>>> import numpy as np
>>> import numpy.linalg as la
>>> np.set_printoptions(precision=1, suppress=True, linewidth=100)
>>> X = np.load("test0.npy")
>>> X
array([[27.3, 16.3, 19.7],
       [24.2, 16.1, 16.1],
       [20. , 14.1, 13.1],
       [24. , 18.3, 14.9],
       [16.2,  7.8, 11.7],
       [ 6.1,  4. ,  3.9]])
>>> O, V = la.qr(X[:, :2])[0], la.qr(X[:, 2:])[0]
>>> s = la.svd(O.T @ V, compute_uv=False)
>>> s
array([1.])
>>> (s > 0.9).sum()
np.int64(1)
>>> rng = np.random.default_rng(11)
>>> lab = rng.integers(0, 2, 3)
>>> M = np.triu((lab[:, None] == lab) & (rng.random((3, 3)) < 0.8), 1).astype(int)
>>> M += M.T
>>> M
array([[0, 1, 0],
       [1, 0, 0],
       [0, 0, 0]])
>>> # 2 blocks once reordered
>>> la.cond(M) > 100
np.True_
>>> [round(float(x), 1) for x in la.svd(M, compute_uv=False)[:3]]
[1.0, 1.0, 0.0]
>>> la.pinv(M)
array([[0., 1., 0.],
       [1., 0., 0.],
       [0., 0., 0.]])
>>> la.svd(M, compute_uv=False)
array([1., 1., 0.])
>>> M.T @ M
array([[1, 0, 0],
       [0, 1, 0],
       [0, 0, 0]])
>>> M[:, 0] @ M[:, 2]
np.int64(0)
>>> round(la.norm(M, "nuc"), 1)
np.float64(2.0)
>>> la.norm(M, axis=1)
array([1., 1., 0.])
>>> round(la.norm(M[2] - M[0]), 1)
np.float64(1.0)
>>> round(float(la.norm(M[2], 1)), 1), np.round(la.norm(M[2], np.inf), 1)
(0.0, np.float64(0.0))
>>> np.round(la.norm(M) ** 2 / la.norm(M, 2) ** 2, 1)
np.float64(2.0)
